% python3 -q
>>> import numpy as np
>>> np.set_printoptions(suppress=True, linewidth=100)
>>> def rd(a):
...     return np.round(a, 2) + 0
... 
>>> r0 = np.array([0, 1, 4, 3, -1, 1])
>>> v = np.array([2, 0, 2])
>>> E = r0[:, None] + v[None, :]
>>> print(E)
[[ 2  0  2]
 [ 3  1  3]
 [ 6  4  6]
 [ 5  3  5]
 [ 1 -1  1]
 [ 3  1  3]]
>>> r = np.linalg.matrix_rank(E)
>>> print(r)
2
>>> null = np.linalg.svd(E)[2][r:].T
>>> print(rd(null[:, 0] / null[np.abs(null[:, 0]).round(6).argmax(), 0]))
[ 1.  0. -1.]
>>> print(rd(E @ null))
[[0.]
 [0.]
 [0.]
 [0.]
 [0.]
 [0.]]
>>> print([int(np.linalg.matrix_rank(np.delete(E, i, axis=0))) for i in range(6)])
[2, 2, 2, 2, 2, 2]
>>> print(np.allclose(E @ null, 0))
True
>>> print(rd(E @ np.linalg.pinv(E) @ E))
[[ 2.  0.  2.]
 [ 3.  1.  3.]
 [ 6.  4.  6.]
 [ 5.  3.  5.]
 [ 1. -1.  1.]
 [ 3.  1.  3.]]
>>> print(np.abs(np.diag(np.linalg.qr(E)[1])) > 1e-9)
[ True  True False]
>>> print(np.linalg.lstsq(E[:-1].T, E[-1])[2])
2
>>> print(np.unique(E.round(6), axis=0).shape)
(5, 3)
>>> print(rd(np.trace(np.linalg.pinv(E) @ E)))
2.0
>>> try:
...     np.linalg.inv(E)
... except np.linalg.LinAlgError as e:
...     print(repr(e))
... 
LinAlgError('Last 2 dimensions of the array must be square')
>>> Uu, sig, Vh = np.linalg.svd(E)
>>> print(rd(sig))
[13.84  2.08  0.  ]
>>> A2 = Uu[:, :2] @ np.diag(sig[:2]) @ Vh[:2]
>>> print(rd(np.linalg.norm(E - A2, 2)), rd(sig[2]))
0.0 0.0
>>> print(np.linalg.matrix_rank(A2))
2
>>> print(np.linalg.matrix_rank(E, rtol=0.05))
2
>>> print(rd(np.abs(E - A2).max()))
0.0
>>> feats = np.load("m.npy")
>>> print(feats)
[[ 0.08 -1.62 -0.21 -1.1  -1.51]
 [ 0.56  1.41  0.25  0.96  1.17]
 [ 0.    1.2   0.19  0.81  1.13]
 [ 1.02 -0.7   0.17 -0.47 -0.67]
 [ 0.3   0.54  0.04  0.39  0.37]
 [ 0.44 -5.95 -0.71 -4.   -5.56]
 [ 0.49  1.83  0.25  1.24  1.57]
 [-0.7   0.2  -0.05  0.13  0.28]
 [ 0.03  0.44  0.12  0.28  0.49]
 [-0.35  0.52  0.05  0.34  0.55]
 [-0.5  -0.26 -0.15 -0.16 -0.24]
 [-0.01 -0.65 -0.02 -0.45 -0.53]
 [-0.26  2.91  0.31  1.96  2.74]
 [-0.62  2.54  0.34  1.68  2.51]
 [-0.05  0.34  0.08  0.22  0.37]
 [ 0.07 -1.29 -0.13 -0.87 -1.16]
 [-0.63 -2.84 -0.28 -1.96 -2.32]]
>>> q, vecs = np.linalg.qr(feats[:, :4])[0], np.linalg.qr(feats[:, 4:])[0]
>>> sig = np.linalg.svd(q.T @ vecs, compute_uv=False)
>>> print(rd(np.degrees(np.arccos(sig.clip(0, 1)))))
[0.58]
>>> print(rd(sig))
[1.]
>>> hat = feats @ np.linalg.solve(feats.T @ feats, feats.T)
>>> print(rd(hat @ feats[:, 3]))
[-1.1   0.96  0.81 -0.47  0.39 -4.    1.24  0.13  0.28  0.34 -0.16 -0.45  1.96  1.68  0.22 -0.87
 -1.96]
>>> print(rd(np.linalg.eigvalsh(hat)))
[0. 0. 0. 0. 0. 0. 0. 0. 0. 0. 0. 0. 1. 1. 1. 1. 1.]
>>> print(rd(np.diag(hat)))
[0.25 0.37 0.14 0.74 0.17 0.54 0.26 0.27 0.14 0.07 0.34 0.06 0.52 0.48 0.03 0.08 0.56]
>>> K = np.load("mat.npy")
>>> print(K)
[[0 0 0 0 0 0]
 [0 0 1 0 0 0]
 [0 0 2 0 0 0]
 [0 0 0 0 0 0]]
>>> r = np.linalg.matrix_rank(K)
>>> print(r)
1
>>> null = np.linalg.svd(K)[2][r:].T
>>> print([int(np.linalg.matrix_rank(K[:, :j + 1])) for j in range(6)])
[0, 0, 1, 1, 1, 1]
>>> print(K @ null)
[[0. 0. 0. 0. 0.]
 [0. 0. 0. 0. 0.]
 [0. 0. 0. 0. 0.]
 [0. 0. 0. 0. 0.]]
>>> print([int(np.linalg.matrix_rank(K[:i])) for i in range(1, len(K) + 1)])
[0, 1, 1, 1]
>>> print(np.linalg.matrix_rank(K.T @ K), np.linalg.matrix_rank(K @ K.T))
1 1
>>> print([int(np.linalg.matrix_rank(np.delete(K, i, axis=0))) for i in range(4)])
[1, 1, 1, 1]
>>> print(null.shape)
(6, 5)
>>> print(null @ null.T)
[[1. 0. 0. 0. 0. 0.]
 [0. 1. 0. 0. 0. 0.]
 [0. 0. 0. 0. 0. 0.]
 [0. 0. 0. 1. 0. 0.]
 [0. 0. 0. 0. 1. 0.]
 [0. 0. 0. 0. 0. 1.]]
>>> blk = np.stack([K, -2 * K, K[::-1]])
>>> print(rd(np.linalg.norm(blk, axis=(1, 2))))
[2.24 4.47 2.24]
>>> print(np.linalg.matrix_rank(blk))
[1 1 1]
>>> print(blk.sum(axis=0))
[[ 0  0  0  0  0  0]
 [ 0  0  1  0  0  0]
 [ 0  0 -1  0  0  0]
 [ 0  0  0  0  0  0]]
>>> print(np.einsum("bij,cij->bc", blk, blk))
[[  5 -10   4]
 [-10  20  -8]
 [  4  -8   5]]
>>> print(np.linalg.matrix_rank(blk.reshape(3, -1)))
2
>>> print(blk.shape)
(3, 4, 6)
>>> Uu, sig, Vh = np.linalg.svd(E)
>>> vecs = Vh[:(sig > 1e-8).sum()]
>>> rng = np.random.default_rng(261)
>>> x0 = E[1] + 4 * E[0] + rng.integers(2) * np.eye(3)[2]
>>> print(x0)
[11.  1. 11.]
>>> print(rd(np.diag(vecs.T @ vecs)))
[0.5 1.  0.5]
>>> print(np.allclose(vecs.T @ vecs @ x0, x0))
True
>>> print(rd(np.linalg.norm(x0 - vecs.T @ vecs @ x0)))
0.0
>>> F = np.load("x.npy")
>>> print(F)
[[1 0 1 0 0 0]
 [0 2 2 0 0 0]
 [1 0 0 0 0 0]
 [0 0 0 0 2 1]
 [0 0 0 2 0 0]
 [0 0 0 1 1 2]]
>>> W = np.array([[-1, 0, 3, 0, 3],
...     [-3, -2, 2, -1, 1],
...     [-2, -3, 0, 0, -3],
...     [3, 1, -3, -2, 3],
...     [-3, 1, -2, 1, -2],
...     [3, 0, 0, -1, 1]])
>>> coef = np.array([0, 3, 0, 1, 3])
>>> act = np.maximum(F @ W + coef, 0)
>>> print(act)
[[0 0 3 1 3]
 [0 0 4 0 0]
 [0 3 3 1 6]
 [0 5 0 2 0]
 [6 5 0 0 9]
 [6 5 0 0 6]]
>>> W2 = np.array([[2, 2, -2], [-1, 2, 3], [1, 3, -2], [0, 1, 2], [1, 2, -2]])
>>> print(W @ W2)
[[  4  13 -10]
 [ -1  -3  -8]
 [ -4 -16   1]
 [  5   3  -7]
 [-11 -13  19]
 [  7   7 -10]]
>>> print(act @ W2)
[[  6  16 -10]
 [  4  12  -8]
 [  6  28  -7]
 [ -5  12  19]
 [ 16  40 -15]
 [ 13  34  -9]]
>>> A2 = np.c_[act[:, :2] @ np.array([[-3, 0], [-1, -3]]), np.array([-1, 1, -2, 3, 0, -1])]
>>> print(A2)
[[  0   0  -1]
 [  0   0   1]
 [ -3  -9  -2]
 [ -5 -15   3]
 [-23 -15   0]
 [-23 -15  -1]]
>>> print(np.linalg.matrix_rank(np.c_[act, A2]))
6
>>> print(rd(np.linalg.norm(A2 - act @ np.linalg.lstsq(act, A2)[0], axis=0)))
[0.   0.   2.06]
>>> print(rd(np.linalg.norm(np.linalg.qr(act)[0].T @ A2, axis=0) ** 2 / ((A2 ** 2).sum(axis=0) + 1e-12)))
[1.   1.   0.74]
>>> th = np.radians(36)
>>> Rm = np.eye(6)
>>> Rm[5, 5] = Rm[4, 4] = np.cos(th)
>>> Rm[5, 4], Rm[4, 5] = -np.sin(th), np.sin(th)
>>> print(rd(Rm))
[[ 1.    0.    0.    0.    0.    0.  ]
 [ 0.    1.    0.    0.    0.    0.  ]
 [ 0.    0.    1.    0.    0.    0.  ]
 [ 0.    0.    0.    1.    0.    0.  ]
 [ 0.    0.    0.    0.    0.81  0.59]
 [ 0.    0.    0.    0.   -0.59  0.81]]
>>> A2 = F @ Rm.T
>>> print(rd(A2))
[[ 1.    0.    1.    0.    0.    0.  ]
 [ 0.    2.    2.    0.    0.    0.  ]
 [ 1.    0.    0.    0.    0.    0.  ]
 [ 0.    0.    0.    0.    2.21 -0.37]
 [ 0.    0.    0.    2.    0.    0.  ]
 [ 0.    0.    0.    1.    1.98  1.03]]
>>> A = np.load("case2.npy")
>>> print(A)
[[ 0  0  0  0  0  0]
 [ 8  7  0  0  0  0]
 [ 2 -5 -7  0  0  0]
 [-2  8  1  8  0  0]
 [ 6 -2  4 -9  4  0]
 [ 2  7 -5 -2 -7  4]]
>>> print(np.linalg.cond(A) > 100)
True
>>> print(np.linalg.matrix_rank(A, rtol=0.1))
4
>>> print(np.argsort(-np.linalg.norm(A, axis=0).round(6), kind="stable")[:3])
[1 3 0]
>>> print(rd(np.linalg.norm(A, 2) / np.linalg.norm(A)))
0.66
>>> Uu, sig, Vh = np.linalg.svd(A)
>>> print(np.argmax(sig[:-1] / (sig[1:] + 1e-6)) + 1)
5
>>> A2 = Uu[:, :5] @ np.diag(sig[:5]) @ Vh[:5]
>>> print(rd(np.linalg.norm(A - A2, 2)), rd(sig[5]))
0.0 0.0
>>> print(rd(np.abs(A - A2).max()))
0.0
>>> print(rd(np.linalg.norm(A - A2) / np.linalg.norm(A)))
0.0
>>> print(np.linalg.matrix_rank(A, rtol=0.05))
5
>>> print(rd(A2))
[[ 0.  0.  0.  0.  0.  0.]
 [ 8.  7.  0.  0.  0.  0.]
 [ 2. -5. -7.  0.  0.  0.]
 [-2.  8.  1.  8.  0.  0.]
 [ 6. -2.  4. -9.  4.  0.]
 [ 2.  7. -5. -2. -7.  4.]]
>>> Uu, sig, Vh = np.linalg.svd(A)
>>> vecs = Vh[:(sig > 1e-8).sum()]
>>> x0 = A[1] + -3 * A[2] + rng.integers(2) * np.eye(6)[1]
>>> print(x0)
[ 2. 22. 21.  0.  0.  0.]
>>> print(np.linalg.matrix_rank(np.vstack([A, x0])))
5
>>> A2 = np.array([[0, 4], [1, 4], [4, 1], [0, 3], [0, 2], [4, 5]])
>>> print(np.vstack([A, A2.T]).shape)
(8, 6)
>>> print(np.linalg.matrix_rank(A @ A2))
2
>>> print(np.einsum("ik,kj->ji", A, A2))
[[  0   7 -33  12  14   3]
 [  0  60 -19  49   1  31]]
>>> print(np.einsum("ij->j", A))
[16 15 -7 -3 -3  4]
>>> print(A @ A2)
[[  0   0]
 [  7  60]
 [-33 -19]
 [ 12  49]
 [ 14   1]
 [  3  31]]
>>> print(np.linalg.matrix_rank(np.vstack([A, A2.T])))
6
>>> print(A2.T @ A.T)
[[  0   7 -33  12  14   3]
 [  0  60 -19  49   1  31]]
>>> labels = rng.permutation(6)
>>> print(labels)
[5 0 4 3 1 2]
>>> A2 = A[labels][:, labels]
>>> print(rd(np.linalg.det(A2)), rd(np.linalg.det(A[labels])))
0.0 0.0
>>> print(A2)
[[ 4  2 -7 -2  7 -5]
 [ 0  0  0  0  0  0]
 [ 0  6  4 -9 -2  4]
 [ 0 -2  0  8  8  1]
 [ 0  8  0  0  7  0]
 [ 0  2  0  0 -5 -7]]
>>> print(rd(np.sort(np.abs(np.linalg.eigvals(A2)))))
[0. 4. 4. 7. 7. 8.]
>>> W2 = np.array([[-1, -1, 0, -1, 0],
...     [-1, 0, -1, -2, 0],
...     [1, -1, -2, -1, 1],
...     [-2, 2, -1, -1, 2],
...     [2, 0, 0, 0, 2]])
>>> arr = (rng.random((10, 5)) < 0.25) @ W2
>>> print(arr)
[[ 2  0  0  0  2]
 [ 0  0  0  0  0]
 [-2  2 -1 -1  2]
 [-1  0 -1 -2  0]
 [-2  2 -1 -1  2]
 [ 0  2 -1 -1  4]
 [-2 -1 -1 -3  0]
 [-1 -1  0 -1  0]
 [ 0  0  0  0  0]
 [ 0  0  0  0  0]]
>>> C2 = np.cov(arr, rowvar=False)
>>> print(rd(C2))
[[ 1.6  -0.29  0.44  0.84  0.22]
 [-0.29  1.38 -0.33  0.18  1.33]
 [ 0.44 -0.33  0.28  0.39 -0.33]
 [ 0.84  0.18  0.39  0.99  0.11]
 [ 0.22  1.33 -0.33  0.11  2.  ]]
>>> print(np.argsort(-arr.std(axis=0).round(6), kind="stable"))
[4 0 1 3 2]
>>> print(rd(arr.std(axis=0)))
[1.2  1.11 0.5  0.94 1.34]
>>> print(rd(np.linalg.eigvalsh(C2)[::-1]))
[3.14 2.39 0.62 0.09 0.  ]
>>> vals, vecs = np.linalg.eigh(C2)
>>> x0 = np.array([-1, -3, 5, 4, -5])
>>> print(rd(vecs * np.maximum(vals, 0) @ vecs.T))
[[ 1.6  -0.29  0.44  0.84  0.22]
 [-0.29  1.38 -0.33  0.18  1.33]
 [ 0.44 -0.33  0.28  0.39 -0.33]
 [ 0.84  0.18  0.39  0.99  0.11]
 [ 0.22  1.33 -0.33  0.11  2.  ]]
>>> print(rd(x0 @ C2 @ x0))
149.57
>>> print(rd(vecs * np.abs(vals) @ vecs.T))
[[ 1.6  -0.29  0.44  0.84  0.22]
 [-0.29  1.38 -0.33  0.18  1.33]
 [ 0.44 -0.33  0.28  0.39 -0.33]
 [ 0.84  0.18  0.39  0.99  0.11]
 [ 0.22  1.33 -0.33  0.11  2.  ]]
>>> C2 = arr.T @ arr
>>> print(rd(np.linalg.svd(arr, compute_uv=False) ** 2))
[49.4  24.39  7.38  0.84  0.  ]
>>> print(np.linalg.matrix_rank(C2))
4
>>> print((arr @ arr.T).shape)
(10, 10)
>>> print(np.diag(C2))
[18 14  5 17 28]
>>> J = np.load("block5.npy")
>>> print(J)
[[0 0 1 1]
 [0 0 0 0]
 [1 0 0 1]
 [1 0 1 0]]
>>> r = np.linalg.matrix_rank(A)
>>> print(r)
5
>>> null = np.linalg.svd(A)[2][r:].T
>>> print(rd(null @ null.T))
[[ 0.07 -0.08  0.08  0.09 -0.03  0.21]
 [-0.08  0.1  -0.09 -0.11  0.03 -0.24]
 [ 0.08 -0.09  0.09  0.1  -0.03  0.23]
 [ 0.09 -0.11  0.1   0.12 -0.03  0.27]
 [-0.03  0.03 -0.03 -0.03  0.01 -0.07]
 [ 0.21 -0.24  0.23  0.27 -0.07  0.62]]
>>> print(np.allclose(A @ null, 0))
True
>>> print([int(np.linalg.matrix_rank(np.delete(A, i, axis=0))) for i in range(6)])
[5, 4, 4, 4, 4, 4]
>>> print(rd(A @ null))
[[0.]
 [0.]
 [0.]
 [0.]
 [0.]
 [0.]]
>>> print(np.linalg.matrix_rank(A.T @ A), np.linalg.matrix_rank(A @ A.T))
5 5
>>> print(rd(null[:, 0] / null[np.abs(null[:, 0]).round(6).argmax(), 0]))
[ 0.35 -0.39  0.38  0.43 -0.12  1.  ]
>>> Uu, sig, Vh = np.linalg.svd(J)
>>> print(rd(sig))
[2. 1. 1. 0.]
>>> print(np.argmax(sig[:-1] / (sig[1:] + 1e-6)) + 1)
3
>>> A2 = Uu[:, :3] @ np.diag(sig[:3]) @ Vh[:3]
>>> print(np.linalg.matrix_rank(J, rtol=0.05))
3
>>> print(rd(np.abs(J - A2).max()))
0.0
>>> print(np.linalg.matrix_rank(A2))
3
>>> print(rd(A2))
[[0. 0. 1. 1.]
 [0. 0. 0. 0.]
 [1. 0. 0. 1.]
 [1. 0. 1. 0.]]
>>> print((J + J.T) / 2)
[[0. 0. 1. 1.]
 [0. 0. 0. 0.]
 [1. 0. 0. 1.]
 [1. 0. 1. 0.]]
>>> print(np.allclose(J, J.T))
True
>>> print(np.allclose(J @ J.T, J.T @ J))
True
>>> print(np.linalg.matrix_power(J, 3))
[[2 0 3 3]
 [0 0 0 0]
 [3 0 2 3]
 [3 0 3 2]]
>>> print(rd(np.linalg.det(J)))
0.0
>>> print(J @ J)
[[2 0 1 1]
 [0 0 0 0]
 [1 0 2 1]
 [1 0 1 2]]
>>> print(rd(np.sort(np.abs(np.linalg.eigvals(J)))))
[0. 1. 1. 2.]
